$ python -q
>>> import numpy as np
>>> import numpy.linalg as la
>>> np.set_printoptions(suppress=True, linewidth=200)
>>> X = np.array([[1, 0, 0, 0], [0, 1, 0, 0], [0, 0, 1, 0], [1, 0, 2, 1]])
>>> W1 = np.array([[3, 0, 3, -2], [-3, 2, 1, -1], [1, 0, 0, 3], [0, 0, -3, -1]])
>>> b = np.array([2, 1, 1, 2])
>>> hid = np.maximum(X @ W1 + b, 0)
>>> la.matrix_rank(hid)
np.int64(4)
>>> W2 = np.array([[3, 4, 2], [3, 9, 6], [8, 3, 9], [5, 8, 3]])
>>> W1 @ W2
array([[ 23,   5,  27],
       [  0,   1,  12],
       [ 18,  28,  11],
       [-29, -17, -30]])
>>> vec = np.array([3, -1, -2, 0])
>>> target = X @ vec
>>> b, lr = np.zeros(4), 1 / la.norm(X, 2) ** 2
>>> for i in range(50):
...     b -= lr * X.T @ (X @ b - target)
...     if i % 10 == 0: print(i, round(la.norm(X @ b - target), 3))
... 
0 3.173
10 0.657
20 0.141
30 0.042
40 0.026
>>> np.round(la.cond(X), 3)
np.float64(6.854)
>>> b.round(3)
array([ 3.007, -1.   , -1.982, -0.051])
>>> np.prod(np.diag(X)), round(la.det(X), 3)
(np.int64(1), np.float64(1.0))
>>> evals, evecs = la.eig(X)
>>> np.round(np.sort(la.eigvals(X.T)), 3)
array([1., 1., 1., 1.])
>>> np.round(np.sort(la.eigvals(X @ X)), 3)
array([1., 1., 1., 1.])
>>> np.round(np.sort(la.eigvals(la.inv(X))), 3)
array([1., 1., 1., 1.])
>>> np.prod(evals)
np.float64(1.0)
>>> t = np.radians(135)
>>> R = np.eye(4)
>>> R[0, 0] = R[2, 2] = np.cos(t)
>>> R[0, 2], R[2, 0] = -np.sin(t), np.sin(t)
>>> R.round(3)
array([[-0.707,  0.   , -0.707,  0.   ],
       [ 0.   ,  1.   ,  0.   ,  0.   ],
       [ 0.707,  0.   , -0.707,  0.   ],
       [ 0.   ,  0.   ,  0.   ,  1.   ]])
>>> out = X @ R.T
>>> np.round(np.abs(out - X).max(axis=0), 3)
array([3.121, 0.   , 2.707, 0.   ])
>>> round(la.det(R), 3), round(float(np.trace(R)), 3)
(np.float64(1.0), 0.586)
>>> t = np.deg2rad(60)
>>> W0 = np.eye(3)
>>> W0[np.ix_([1, 0], [1, 0])] = [[np.cos(t), -np.sin(t)], [np.sin(t), np.cos(t)]]
>>> W0.round(3)
array([[ 0.5  ,  0.866,  0.   ],
       [-0.866,  0.5  ,  0.   ],
       [ 0.   ,  0.   ,  1.   ]])
>>> # orthonormal columns
>>> (W0 != 0).astype(int)
array([[1, 1, 0],
       [1, 1, 0],
       [0, 0, 1]])
>>> np.flatnonzero(la.matrix_power((W0 != 0) + (W0.T != 0) + np.eye(3), 3)[0])
array([0, 1])
>>> np.round(np.sort(la.eigvals(W0).real), 3)
array([0.5, 0.5, 1. ])
